$ ipython --no-banner

In [1]: import numpy as np

In [2]: from numpy import linalg as LA

In [3]: np.set_printoptions(precision=3, suppress=True, linewidth=140, floatmode="fixed")

In [4]: A = np.load("block6.npy")

In [5]: A
Out[5]: 
array([[ 0, -1,  0,  2,  1, -3, -3, -2, -2,  1],
       [ 1,  0, -2, -1,  4,  1, -2,  2,  3,  2],
       [ 0,  2,  0,  1,  1,  3, -2,  0,  3,  0],
       [-2,  1, -1,  0, -1, -2,  0,  3,  2,  0],
       [-1, -4, -1,  1,  0,  2, -2, -4, -3,  0],
       [ 3, -1, -3,  2, -2,  0,  0,  2,  4, -4],
       [ 3,  2,  2,  0,  2,  0,  0,  1,  3,  0],
       [ 2, -2,  0, -3,  4, -2, -1,  0, -1,  0],
       [ 2, -3, -3, -2,  3, -4, -3,  1,  0, -3],
       [-1, -2,  0,  0,  0,  4,  0,  0,  3,  0]])

In [6]: LA.cond(A) > 100
Out[6]: np.True_

In [7]: round(LA.norm(A, 2) / LA.norm(A), 3)
Out[7]: np.float64(0.533)

In [8]: LA.matrix_rank(A, rtol=0.1)
Out[8]: np.int64(8)

In [9]: np.argsort(-LA.norm(A, axis=0).round(6), kind="stable")[:3]
Out[9]: array([8, 5, 4])

In [10]: np.abs(LA.svd(A)[2][-1])
Out[10]: array([0.001, 0.133, 0.273, 0.356, 0.186, 0.257, 0.125, 0.664, 0.434, 0.187])

In [11]: [round(float(x), 3) for x in LA.svd(A, compute_uv=False)[:3]]
Out[11]: [10.843, 10.843, 7.783]

In [12]: round(np.log10(LA.cond(A)))
Out[12]: 2

In [13]: x0 = np.array([-2, 1, -2, -1, 3, 2, -2, -1, 2, 1])

In [14]: a = np.maximum(A @ x0, 0)

In [15]: a
Out[15]: array([ 0, 27, 20,  1,  5,  0,  3,  5,  4, 14])

In [16]: np.maximum(A @ x0, 0) - np.maximum(-A @ x0, 0)
Out[16]: array([-1, 27, 20,  1,  5, -7,  3,  5,  4, 14])

In [17]: A * (a > 1e-9)[:, None]
Out[17]: 
array([[ 0,  0,  0,  0,  0,  0,  0,  0,  0,  0],
       [ 1,  0, -2, -1,  4,  1, -2,  2,  3,  2],
       [ 0,  2,  0,  1,  1,  3, -2,  0,  3,  0],
       [-2,  1, -1,  0, -1, -2,  0,  3,  2,  0],
       [-1, -4, -1,  1,  0,  2, -2, -4, -3,  0],
       [ 0,  0,  0,  0,  0,  0,  0,  0,  0,  0],
       [ 3,  2,  2,  0,  2,  0,  0,  1,  3,  0],
       [ 2, -2,  0, -3,  4, -2, -1,  0, -1,  0],
       [ 2, -3, -3, -2,  3, -4, -3,  1,  0, -3],
       [-1, -2,  0,  0,  0,  4,  0,  0,  3,  0]])

In [18]: np.maximum(A @ (3 * x0), 0)
Out[18]: array([ 0, 81, 60,  3, 15,  0,  9, 15, 12, 42])

In [19]: np.flatnonzero(a > 1e-9)
Out[19]: array([1, 2, 3, 4, 6, 7, 8, 9])

In [20]: np.tanh(A @ x0)
Out[20]: array([-0.762,  1.000,  1.000,  0.762,  1.000, -1.000,  0.995,  1.000,  0.999,  1.000])

In [21]: rng = np.random.default_rng(9468)

In [22]: other = A + rng.integers(-2, 3, (10, 8)) @ rng.integers(-2, 3, (8, 10))

In [23]: other
Out[23]: 
array([[  5,  -1,  -1,  -2,   5,   4,   6,  -1,  -6,   3],
       [  4,   1,   1,  -8,   7,  13,   7,   1,   7,  -2],
       [-10,   5,  -5,   6,  -8,   7, -14,  -8,   1,   8],
       [  3,  -7,  -1,  -3,   0,  -1,   0,  12,  16,  -5],
       [  1,  -1,   2,   8,   1,   0,   1,  -7, -11,   3],
       [  1,   4,   2,   3,  -1,   4,   3,  -2,  -1,  -2],
       [  3,   0,   1,  -8,  -5,   8,   2,   3,   7,   1],
       [  9,  -7,   0,   5,   6, -10,  -1,   3,   1,  -3],
       [  1,  -5, -11,  -3,  -6,   3,  -7,  -7,   5,  -6],
       [  5,  -6,   2, -12,   2,   4,  10,  12,  -3,   5]])

In [24]: LA.matrix_rank(other - A, tol=1e-8)
Out[24]: np.int64(8)

In [25]: other - A
Out[25]: 
array([[  5,   0,  -1,  -4,   4,   7,   9,   1,  -4,   2],
       [  3,   1,   3,  -7,   3,  12,   9,  -1,   4,  -4],
       [-10,   3,  -5,   5,  -9,   4, -12,  -8,  -2,   8],
       [  5,  -8,   0,  -3,   1,   1,   0,   9,  14,  -5],
       [  2,   3,   3,   7,   1,  -2,   3,  -3,  -8,   3],
       [ -2,   5,   5,   1,   1,   4,   3,  -4,  -5,   2],
       [  0,  -2,  -1,  -8,  -7,   8,   2,   2,   4,   1],
       [  7,  -5,   0,   8,   2,  -8,   0,   3,   2,  -3],
       [ -1,  -2,  -8,  -1,  -9,   7,  -4,  -8,   5,  -3],
       [  6,  -4,   2, -12,   2,   0,  10,  12,  -6,   5]])

In [26]: J = np.loadtxt("run3.csv", delimiter=",")

In [27]: J
Out[27]: 
array([[-7.000,  6.000,  5.000,  6.000, -1.000,  4.000, -5.000, -7.000, -4.000,  0.000,  0.000],
       [-5.000, -2.000,  0.000,  5.000,  7.000, -5.000, -4.000, -4.000,  8.000,  0.000,  0.000],
       [ 3.000, -2.000, -9.000, -2.000, -6.000,  0.000,  2.000, -8.000, -7.000,  0.000,  0.000],
       [ 5.000, -6.000, -3.000, -6.000, -3.000, -5.000, -1.000, -1.000, -7.000,  0.000,  0.000],
       [ 7.000,  1.000,  1.000, -6.000,  8.000,  8.000, -7.000,  6.000,  6.000,  0.000,  0.000],
       [-3.000, -6.000, -5.000,  9.000,  2.000,  3.000,  7.000,  7.000,  5.000,  0.000,  0.000],
       [-7.000,  2.000,  3.000, -2.000,  5.000,  2.000,  6.000, -2.000,  3.000,  0.000,  0.000],
       [-2.000, -5.000, -1.000,  9.000,  7.000,  1.000, -2.000, -7.000,  2.000,  0.000,  0.000],
       [ 0.000, -3.000, -1.000, -6.000, -4.000, -4.000, -4.000, -3.000,  0.000,  0.000,  0.000],
       [ 0.000,  0.000,  0.000,  0.000,  0.000,  0.000,  0.000,  0.000,  0.000, -1.000, -2.000],
       [ 0.000,  0.000,  0.000,  0.000,  0.000,  0.000,  0.000,  0.000,  0.000,  1.000, -1.000]])

In [28]: Q, vecs = LA.qr(J[:, :8])[0], LA.qr(J[:, 8:])[0]

In [29]: sv = LA.svd(Q.T @ vecs, compute_uv=False)

In [30]: (sv > 0.9).sum()
Out[30]: np.int64(1)

In [31]: np.degrees(np.arccos(sv.clip(0, 1)))
Out[31]: array([15.915, 90.000, 90.000])

In [32]: sv
Out[32]: array([0.962, 0.000, 0.000])

In [33]: np.sort(LA.eigvals(J).real)
Out[33]: array([-14.235, -14.235,  -6.268,  -6.268,  -4.844,  -1.000,  -1.000,   6.203,   7.372,   7.372,  10.904])

In [34]: (J != 0).astype(int)
Out[34]: 
array([[1, 1, 1, 1, 1, 1, 1, 1, 1, 0, 0],
       [1, 1, 0, 1, 1, 1, 1, 1, 1, 0, 0],
       [1, 1, 1, 1, 1, 0, 1, 1, 1, 0, 0],
       [1, 1, 1, 1, 1, 1, 1, 1, 1, 0, 0],
       [1, 1, 1, 1, 1, 1, 1, 1, 1, 0, 0],
       [1, 1, 1, 1, 1, 1, 1, 1, 1, 0, 0],
       [1, 1, 1, 1, 1, 1, 1, 1, 1, 0, 0],
       [1, 1, 1, 1, 1, 1, 1, 1, 1, 0, 0],
       [0, 1, 1, 1, 1, 1, 1, 1, 0, 0, 0],
       [0, 0, 0, 0, 0, 0, 0, 0, 0, 1, 1],
       [0, 0, 0, 0, 0, 0, 0, 0, 0, 1, 1]])

In [35]: J @ J
Out[35]: 
array([[  94.000,  -88.000, -123.000,  -45.000,  -57.000,  -85.000,   50.000,   72.000,  -16.000,    0.000,    0.000],
       [ 170.000,  -31.000,  -24.000, -233.000,  -58.000,  -38.000, -104.000,   57.000,  -34.000,    0.000,    0.000],
       [ -88.000,  111.000,  117.000,   40.000,  -23.000,    8.000,   75.000,   98.000,    3.000,    0.000,    0.000],
       [ -41.000,  135.000,   97.000,   50.000,  -29.000,   66.000,    9.000,   -4.000,  -53.000,    0.000,    0.000],
       [ -12.000,  -28.000,  -21.000,  137.000,   75.000,  109.000, -109.000,    3.000,   94.000,    0.000,    0.000],
       [  23.000, -102.000,   -1.000,  -58.000,   50.000,   -1.000,   35.000,   31.000,   -2.000,    0.000,    0.000],
       [  29.000,  -34.000,  -44.000,  -86.000,   57.000,   16.000,   42.000,   56.000,   91.000,    0.000,    0.000],
       [ 155.000,  -28.000,  -27.000, -193.000,  -63.000,   12.000,  -29.000,  129.000,  -61.000,    0.000,    0.000],
       [   0.000,   71.000,   34.000,   -8.000,  -78.000,  -10.000,   -2.000,    3.000,  -37.000,    0.000,    0.000],
       [   0.000,    0.000,    0.000,    0.000,    0.000,    0.000,    0.000,    0.000,    0.000,   -1.000,    4.000],
       [   0.000,    0.000,    0.000,    0.000,    0.000,    0.000,    0.000,    0.000,    0.000,   -2.000,   -1.000]])

In [36]: np.flatnonzero(LA.matrix_power((J != 0) + (J.T != 0) + np.eye(11), 11)[2])
Out[36]: array([0, 1, 2, 3, 4, 5, 6, 7, 8])

In [37]: mat = np.load("layer1.npy")

In [38]: mat
Out[38]: 
array([[ 0,  0,  0,  1,  2, -1],
       [-3,  0, -1,  3, -2, -2],
       [-1,  3,  2,  3,  3, -3],
       [ 3,  2,  1, -2,  1,  1],
       [-3, -3, -1,  3, -1,  3],
       [ 3,  1,  3,  0,  2,  1],
       [ 2,  1, -2, -3, -2, -3],
       [-2,  1, -3, -2, -2, -3],
       [-3,  0,  3,  1, -2, -3]])

In [39]: Q, vecs = LA.qr(mat[:, :2])[0], LA.qr(mat[:, 2:])[0]

In [40]: sv = LA.svd(Q.T @ vecs, compute_uv=False)

In [41]: round(float(LA.norm(Q @ Q.T - vecs @ vecs.T, 2)), 3)
Out[41]: 1.0

In [42]: sv
Out[42]: array([0.921, 0.885])

In [43]: x0 = np.array([-3, 0, -3, -3, 2, 2])

In [44]: a = np.maximum(mat @ x0, 0)

In [45]: np.flatnonzero(a > 1e-9)
Out[45]: array([4, 7])

In [46]: mat * (a > 1e-9)[:, None]
Out[46]: 
array([[ 0,  0,  0,  0,  0,  0],
       [ 0,  0,  0,  0,  0,  0],
       [ 0,  0,  0,  0,  0,  0],
       [ 0,  0,  0,  0,  0,  0],
       [-3, -3, -1,  3, -1,  3],
       [ 0,  0,  0,  0,  0,  0],
       [ 0,  0,  0,  0,  0,  0],
       [-2,  1, -3, -2, -2, -3],
       [ 0,  0,  0,  0,  0,  0]])

In [47]: mat.T @ a
Out[47]: array([-43, -10, -40,  -1, -29, -12])

In [48]: np.maximum(mat @ x0, 0) - np.maximum(-mat @ x0, 0)
Out[48]: array([ -1,  -5, -12,  -2,   7, -12,  -1,  11, -13])

In [49]: proj = mat @ LA.solve(mat.T @ mat, mat.T)

In [50]: np.allclose(proj @ proj, proj)
Out[50]: True

In [51]: LA.matrix_rank(np.eye(9) - proj)
Out[51]: np.int64(3)

In [52]: round(float(np.trace(proj)), 3)
Out[52]: 6.0

In [53]: np.diag(proj)
Out[53]: array([0.564, 0.778, 0.801, 0.550, 0.516, 0.396, 0.755, 0.695, 0.945])

In [54]: mat.reshape(-1, 2)
Out[54]: 
array([[ 0,  0],
       [ 0,  1],
       [ 2, -1],
       [-3,  0],
       [-1,  3],
       [-2, -2],
       [-1,  3],
       [ 2,  3],
       [ 3, -3],
       [ 3,  2],
       [ 1, -2],
       [ 1,  1],
       [-3, -3],
       [-1,  3],
       [-1,  3],
       [ 3,  1],
       [ 3,  0],
       [ 2,  1],
       [ 2,  1],
       [-2, -3],
       [-2, -3],
       [-2,  1],
       [-3, -2],
       [-2, -3],
       [-3,  0],
       [ 3,  1],
       [-2, -3]])

In [55]: blk = mat.reshape(9, 2, -1)

In [56]: np.swapaxes(blk, 1, 2)[4]
Out[56]: 
array([[-3,  3],
       [-3, -1],
       [-1,  3]])

In [57]: np.einsum("ihd,jhd->hij", blk, blk).shape
Out[57]: (2, 9, 9)

In [58]: blk.shape
Out[58]: (9, 2, 3)

In [59]: blk[:, 0]
Out[59]: 
array([[ 0,  0,  0],
       [-3,  0, -1],
       [-1,  3,  2],
       [ 3,  2,  1],
       [-3, -3, -1],
       [ 3,  1,  3],
       [ 2,  1, -2],
       [-2,  1, -3],
       [-3,  0,  3]])
